$ ipython --no-banner

In [1]: import numpy as np

In [2]: from numpy import linalg as LA

In [3]: np.set_printoptions(suppress=True, linewidth=100)

In [4]: K = np.vander(np.arange(8) - 4, 4, increasing=True)

In [5]: K
Out[5]: 
array([[  1,  -4,  16, -64],
       [  1,  -3,   9, -27],
       [  1,  -2,   4,  -8],
       [  1,  -1,   1,  -1],
       [  1,   0,   0,   0],
       [  1,   1,   1,   1],
       [  1,   2,   4,   8],
       [  1,   3,   9,  27]])

In [6]: out = np.c_[K[:, :1] @ np.array([[-2]]), np.array([-1, 1, -2, -2, -1, 0, 0, 1])]

In [7]: print(out)
[[-2 -1]
 [-2  1]
 [-2 -2]
 [-2 -2]
 [-2 -1]
 [-2  0]
 [-2  0]
 [-2  1]]

In [8]: np.round(LA.lstsq(K, out[:, 0])[0], 1) + 0
Out[8]: array([-2.,  0.,  0.,  0.])

In [9]: print(np.round(LA.norm(K) ** 2 / LA.norm(K, 2) ** 2, 1))
1.0

In [10]: round(float(LA.norm(K[7] - K[0])), 1)
Out[10]: 91.5

In [11]: np.round(LA.norm(K, 2), 1)
Out[11]: np.float64(76.9)

In [12]: print(LA.norm(K, axis=1).argmax())
0

In [13]: print(np.round(LA.norm(K, axis=0), 1))
[ 2.8  6.6 21.3 75.4]

In [14]: r0 = np.array([2, -4])

In [15]: np.cross(K[1, :3], K[4, :3])
Out[15]: array([0, 9, 3])

In [16]: np.convolve(K[1], r0)
Out[16]: array([  2, -10,  30, -90, 108])

In [17]: q, vecs = LA.qr(K[:, :1])[0], LA.qr(K[:, 1:])[0]

In [18]: s = LA.svd(q.T @ vecs, compute_uv=False)

In [19]: s.round(1)
Out[19]: array([0.8])

In [20]: arr = np.load("test0.npy")

In [21]: print(arr)
[[ 8 10 10  6]
 [ 6  8  8  4]
 [ 6  8  8  4]
 [ 8 10 10  6]
 [ 5  7  7  3]]

In [22]: Uu, s, vt = LA.svd(arr)

In [23]: s.round(1) + 0
Out[23]: array([33. ,  1.2,  0. ,  0. ])

In [24]: out = Uu[:, :2] @ np.diag(s[:2]) @ vt[:2]

In [25]: LA.matrix_rank(arr, rtol=0.05)
Out[25]: np.int64(1)

In [26]: np.round(LA.norm(arr - out) / LA.norm(arr), 1)
Out[26]: np.float64(0.0)

In [27]: np.argsort(-LA.norm(arr, axis=0).round(6), kind="stable")[:3]
Out[27]: array([1, 2, 0])

In [28]: LA.matrix_rank(arr, rtol=0.1)
Out[28]: np.int64(1)

In [29]: print(round(float(LA.norm(arr, 2) / LA.norm(arr)), 1))
1.0

In [30]: X = np.loadtxt("block0.csv", delimiter=",")

In [31]: X
Out[31]: 
array([[-1.5, -1.3,  2.3,  0.3],
       [ 0.8,  2.5,  1. , -1.1],
       [-3. ,  0.1, -0.4,  0. ],
       [ 1.5, -1.7, -1.9,  0.2],
       [-0.1,  2.5, -0.3, -1.6],
       [ 0.4,  2.2, -0.3,  1.9],
       [-1.8, -1.3,  1.6,  1.3],
       [-1.5,  0.2,  1.6, -2. ],
       [ 2.5,  1. ,  1.4, -0.3],
       [-2.1,  0.4,  2. ,  0.7],
       [-2. ,  1.1,  0.9, -1.8],
       [ 1.5,  1.1, -2. ,  1.3],
       [ 1.5,  0.9,  2.2,  1. ],
       [-1.2, -0.9,  2.5, -0.8],
       [-1.6, -0.8,  2.3, -0.9],
       [-0.9, -1.8, -1.7, -1.5],
       [ 2.2, -0.7, -0.5,  1.8],
       [-2.5,  1.6,  0.4, -0.1],
       [ 1.5, -2.5, -0.1, -0.3],
       [-2.1, -1.3, -1.7, -0.4],
       [-0.7, -2.4, -1.6,  0.6],
       [ 0.5,  0.1,  1.5, -2.5],
       [ 0.3,  0.5, -1.6,  2.5],
       [-1.1,  1.1,  1. , -2.4],
       [-0.2,  1.1,  2.5,  1.1],
       [-1.9, -0.2,  1.1,  2.1],
       [-0.4, -0.7, -0.1,  2.9],
       [-1.2, -2.5,  0.9, -0.6]])

In [32]: idx = X[:, 1] > np.median(X[:, 1])

In [33]: r0 = X[idx].mean(axis=0) - X[~idx].mean(axis=0)

In [34]: idx.astype(int)
Out[34]: array([0, 1, 0, 0, 1, 1, 0, 1, 1, 1, 1, 1, 1, 0, 0, 0, 0, 1, 0, 0, 0, 0, 1, 1, 1, 0, 0, 0])

In [35]: round((((X - X.mean(axis=0)) @ r0 > 0) == idx).mean(), 1)
Out[35]: np.float64(1.0)

In [36]: r0.round(1)
Out[36]: array([ 0.5,  2.4,  0.4, -0.2])
